>>> import numpy as np
>>> np.set_printoptions(precision=1, suppress=True, linewidth=160, sign=" ")
>>> m1 = np.loadtxt("layer14.csv", delimiter=",")
>>> print(m1)
[[  5.   2.   0.]
 [  5.   2.   0.]
 [  2.   0.   0.]
 [  8.   4.   0.]
 [  5.   2.   0.]
 [ 11.   6.   0.]
 [  2.   0.   0.]
 [ 11.   6.   0.]
 [  8.   4.   0.]
 [ 11.   6.   0.]
 [  5.   2.   0.]
 [ 11.   6.   0.]
 [  2.   0.   0.]
 [  5.   2.   0.]
 [ 11.   6.   0.]]
>>> def softmax(z):
...     e = np.exp(z - z.max(axis=-1, keepdims=True))
...     return e / e.sum(axis=-1, keepdims=True)
... 
>>> np.round(softmax(m1[5] + 5), 1) + 0
array([ 1.,  0.,  0.])
>>> scores = m1 @ m1.T / np.sqrt(3)
>>> softmax(scores).round(6).argmax(axis=1)
array([ 5,  5,  5,  5,  5,  5,  5,  5,  5,  5,  5,  5,  5,  5,  5])
>>> U, sig, vt = np.linalg.svd(m1)
>>> sig
array([ 33.1,   2.1,   0. ])
>>> B = U[:, :2] @ np.diag(sig[:2]) @ vt[:2]
>>> np.linalg.matrix_rank(m1, rtol=0.05)
np.int64(2)
>>> B.round(1) + 0
array([[  5.,   2.,   0.],
       [  5.,   2.,   0.],
       [  2.,   0.,   0.],
       [  8.,   4.,   0.],
       [  5.,   2.,   0.],
       [ 11.,   6.,   0.],
       [  2.,   0.,   0.],
       [ 11.,   6.,   0.],
       [  8.,   4.,   0.],
       [ 11.,   6.,   0.],
       [  5.,   2.,   0.],
       [ 11.,   6.,   0.],
       [  2.,   0.,   0.],
       [  5.,   2.,   0.],
       [ 11.,   6.,   0.]])
>>> np.linalg.matrix_rank(B)
np.int64(2)
>>> np.allclose(m1[:-1].T @ np.linalg.lstsq(m1[:-1].T, m1[-1])[0], m1[-1])
True
>>> print(np.unique(m1.round(6), axis=0).shape)
(4, 3)
>>> E = np.load("m.npy")
>>> print(E)
[[ 0.7  0.7 -0.3 -0.5  0.5  0.  -1.3 -0.2 -0.8]
 [-0.1 -1.1  0.4 -0.1  0.3 -0.6 -0.7  1.2  1.1]
 [-0.1 -0.4  0.7  0.3 -1.9 -0.1 -1.4  0.5  2.2]
 [ 1.1  2.3  2.1  2.3  1.   0.8  1.4  1.   5.7]
 [-0.3  0.7 -1.3  0.8 -0.5  0.2  0.3 -0.2 -3.4]
 [-1.  -0.1 -0.8  1.9 -0.9  0.5 -0.5 -0.8 -2.8]
 [-1.2  0.2  0.1  0.8 -0.9 -1.1 -1.   0.4  0.6]
 [ 1.1  0.8 -0.5  0.9 -0.6 -0.3 -0.8 -0.2 -1.4]
 [ 1.2  1.1  0.8 -0.8 -0.2  0.9 -0.9 -1.8  1.7]
 [ 0.8  0.3 -0.1  1.1  1.4  0.2  1.6  0.2 -1. ]
 [ 0.   1.   0.9 -0.9  0.4 -1.   0.3  0.1  2.9]
 [ 0.3  0.8  0.4  0.1  1.9  0.7 -1.1 -1.5  1. ]
 [ 0.9  0.2 -1.7  0.6  0.6  1.6  0.4  1.7 -4.9]
 [ 0.2  0.1 -0.5 -0.9  0.6  0.  -0.9 -0.3 -1.3]
 [ 0.3 -1.1 -0.6  0.4  0.5 -0.3  0.   1.  -1.7]
 [-1.7  0.6  0.2 -1.9  0.4 -1.8  0.1  0.1  0.6]
 [ 0.5 -1.   2.4 -2.5  0.4 -0.9  1.8  0.8  7. ]
 [ 0.   0.4  0.1  0.   0.2 -2.2 -0.7 -1.3  0.2]
 [ 0.   0.4 -2.2  1.1 -1.2  0.4  1.8  2.3 -6.5]
 [ 0.6 -0.2 -0.5 -0.4 -0.6 -0.3 -1.4  1.7 -1.7]
 [ 0.9  0.2 -1.7  0.9 -0.5  0.8  1.4 -0.3 -5. ]
 [-0.9 -0.2 -0.1 -0.2 -0.3 -0.6  2.   2.7 -0.8]
 [ 0.2 -1.1  1.8  1.   1.7 -1.6 -1.1 -0.7  5.4]
 [ 0.2  0.7 -0.5 -0.5 -1.2  1.8 -0.6 -0.4 -1.6]
 [ 2.7  0.  -0.3  0.6 -0.7 -0.9  1.2  0.7 -1.5]
 [-1.5 -2.5  1.  -0.4  0.   1.2  0.3  0.5  2.7]
 [ 0.1  0.1  0.2 -1.8 -2.3  0.3 -1.5 -1.1  0.6]
 [-0.3  1.3  0.4 -0.5 -0.3 -1.  -0.6 -0.2  1.2]
 [-0.6 -0.9  0.2  2.4 -1.1 -0.7 -0.7 -1.   0.8]
 [ 0.8  0.3  2.   0.2  1.4  1.   0.7 -1.1  6. ]
 [ 0.2 -0.6 -0.7 -1.6 -0.1  0.2 -0.2  1.1 -2.2]
 [-1.2  0.5  0.  -0.3  0.1 -0.6  0.2 -0.2  0.2]
 [ 0.8  0.6  0.4  1.5  0.4  0.  -0.1 -0.1  0.8]
 [-0.3  1.1 -0.2  1.4  1.  -0.8 -0.5  0.5 -0.7]
 [-1.9 -1.1 -0.5 -0.8 -0.7 -0.1 -1.2 -2.1 -1.5]
 [-1.4  0.4  1.3  1.   2.2 -0.7  0.5 -0.1  3.8]
 [ 0.1  2.2 -0.2  1.4  0.4  1.4  0.   0.1 -0.4]
 [-0.3 -0.1  1.   0.5  0.2  0.1 -0.2 -0.6  2.5]
 [-0.6  0.4 -1.   2.   0.2 -1.6  0.5 -2.9 -3. ]
 [ 1.1  1.2 -1.1 -0.8  1.1 -0.8 -0.4 -0.3 -2.8]
 [ 1.1 -1.1 -0.8 -1.2  1.3 -1.2  0.6  1.5 -2.1]]
>>> dist = np.linalg.norm(E[:, None] - E[None], axis=-1)
>>> dist[36].round(6).argsort(kind="stable")[:4]
array([ 36,  32,  33,   7])
>>> print(dist[:5, :5])
[[  0.    3.3   4.3   8.3   3.7]
 [  3.3   0.    2.8   7.1   5.6]
 [  4.3   2.8   0.    6.7   6.5]
 [  8.3   7.1   6.7   0.   10.3]
 [  3.7   5.6   6.5  10.3   0. ]]
>>> dist.mean(axis=1).argmax()
np.int64(16)
>>> print(np.linalg.norm(E, axis=1))
[ 2.   2.2  3.4  7.3  3.9  3.9  2.4  2.4  3.4  2.7  3.5  3.1  5.8  2.   2.5  3.3  8.2  2.7  7.7  3.   5.7  3.6  6.5  3.   3.6  4.3  3.5  2.3  3.3  6.7  3.1
  1.5  2.1  2.4  3.8  5.   3.   2.8  5.1  3.8  3.8]
>>> print(np.unravel_index(dist.round(6).argmax(), dist.shape))
(np.int64(16), np.int64(18))
>>> print((dist + 1e9 * np.eye(41)).round(6).argmin(axis=1))
[ 13   6   6  29   5   4  31   0  11  14  27   8  20   0  30  31  29  27  12  30   4  14  35  13   7  37   2  31   6  22  19  27  33  32  13  37  32  10   5
  13  14]
>>> dist.shape
(41, 41)
>>> np.linalg.norm(E - E.mean(axis=0), axis=1)
array([ 1.9,  2.3,  3.4,  7.2,  3.8,  3.9,  2.3,  2.3,  3.4,  2.7,  3.5,  3. ,  5.9,  2.1,  2.5,  3.3,  8.3,  2.5,  7.7,  3. ,  5.7,  3.7,  6.4,  3.1,  3.6,
        4.5,  3.7,  2.1,  3.2,  6.7,  3.2,  1.5,  1.8,  2.2,  3.9,  4.9,  2.9,  2.8,  5. ,  3.7,  3.8])
>>> Ac = E - E.mean(axis=0)
>>> U, sig, vt = np.linalg.svd(Ac, full_matrices=False)
>>> np.linalg.matrix_rank(Ac)
np.int64(9)
>>> np.abs(vt[0]).argmax()
np.int64(8)
>>> np.searchsorted(np.cumsum(sig ** 2) / (sig ** 2).sum(), 0.9) + 1
np.int64(5)
>>> np.round(Ac.mean(axis=0), 1) + 0
array([ 0.,  0.,  0.,  0.,  0.,  0.,  0.,  0.,  0.])
>>> print(np.round(sig ** 2 / (sig ** 2).sum(), 1) + 0)
[ 0.6  0.1  0.1  0.1  0.1  0.   0.   0.   0. ]
>>> round(float((sig ** 2).sum() ** 2 / (sig ** 4).sum()), 1)
2.7
>>> U, sig, vt = np.linalg.svd(E, full_matrices=False)
>>> round(np.sqrt((sig ** 2).sum()), 1), round(np.linalg.norm(E), 1)
(np.float64(26.2), np.float64(26.2))
>>> np.abs(U[:, 0]).round(6).argmax()
np.int64(16)
>>> sig
array([ 20.1,   8.3,   8.2,   6.4,   6.2,   5.1,   4.8,   4.5,   0.5])
>>> np.round(U.T @ U, 1) + 0
array([[ 1.,  0.,  0.,  0.,  0.,  0.,  0.,  0.,  0.],
       [ 0.,  1.,  0.,  0.,  0.,  0.,  0.,  0.,  0.],
       [ 0.,  0.,  1.,  0.,  0.,  0.,  0.,  0.,  0.],
       [ 0.,  0.,  0.,  1.,  0.,  0.,  0.,  0.,  0.],
       [ 0.,  0.,  0.,  0.,  1.,  0.,  0.,  0.,  0.],
       [ 0.,  0.,  0.,  0.,  0.,  1.,  0.,  0.,  0.],
       [ 0.,  0.,  0.,  0.,  0.,  0.,  1.,  0.,  0.],
       [ 0.,  0.,  0.,  0.,  0.,  0.,  0.,  1.,  0.],
       [ 0.,  0.,  0.,  0.,  0.,  0.,  0.,  0.,  1.]])
>>> (sig > 1e-8).sum()
np.int64(9)
>>> np.round(np.abs(vt[0]), 1) + 0
array([ 0. ,  0. ,  0.3,  0.1,  0.1,  0. ,  0. ,  0.1,  0.9])
